>>> import numpy as np
>>> np.set_printoptions(precision=1, suppress=True, linewidth=120, sign=" ")
>>> def rd(a):
...     return np.round(a, 1) + 0
... 
>>> J = np.array([[0.3, -0.4, 0.3], [0.7, 0.1, -0.1], [-0.9, 1.6, 0.5]])
>>> print(J)
[[ 0.3 -0.4  0.3]
 [ 0.7  0.1 -0.1]
 [-0.9  1.6  0.5]]
>>> O, V = np.linalg.qr(J[:, :1])[0], np.linalg.qr(J[:, 1:])[0]
>>> sv = np.linalg.svd(O.T @ V, compute_uv=False)
>>> print(rd(np.linalg.norm(O @ O.T - V @ V.T, 2)))
1.0
>>> print(rd(sv))
[ 0.8]
>>> print(rd(np.degrees(np.arccos(sv.clip(0, 1)))))
[ 39.2]
>>> print(np.unravel_index(np.abs(J).argmax(), J.shape))
(np.int64(2), np.int64(1))
>>> print(rd(J.sum(axis=1)))
[ 0.2  0.7  1.2]
>>> print(np.count_nonzero(J))
9
>>> print(rd(J.sum(axis=0)))
[ 0.1  1.3  0.7]
>>> print(np.linalg.matrix_rank(J))
3
>>> print(J.shape)
(3, 3)
>>> U, sv, Vh = np.linalg.svd(J, full_matrices=False)
>>> print(np.abs(U[:, 0]).round(6).argmax())
2
>>> print(rd(np.cumsum(sv ** 2) / np.sum(sv ** 2)))
[ 0.9  1.   1. ]
>>> print(rd(np.abs(Vh[0])))
[ 0.5  0.8  0.2]
>>> hat = np.triu(np.array([[1, 1, 2], [2, 3, 0], [3, 2, 3]]), 1) + np.eye(3)
>>> A2 = hat @ J @ np.linalg.inv(hat)
>>> print(A2)
[[-0.8  3.7  2.8]
 [ 0.7 -0.6 -1.5]
 [-0.9  2.5  2.3]]
>>> print(rd(np.linalg.det(A2)))
0.5
>>> print(rd(np.poly(A2)))
[ 1.  -0.9  0.9 -0.5]
>>> x0 = np.array([0, 3, -4])
>>> rhs = J @ x0
>>> b, lr = np.zeros(3), 1 / np.linalg.norm(J, 2) ** 2
>>> for i in range(30):
...     b -= lr * J.T @ (J @ b - rhs)
...     if i % 5 == 0: print(i, round(np.linalg.norm(J @ b - rhs), 1))
... 
0 2.0
5 1.5
10 1.2
15 0.9
20 0.7
25 0.6
>>> print(rd(np.linalg.cond(J)))
4.8
>>> print(rd(b))
[ 0.1  2.8 -2.9]
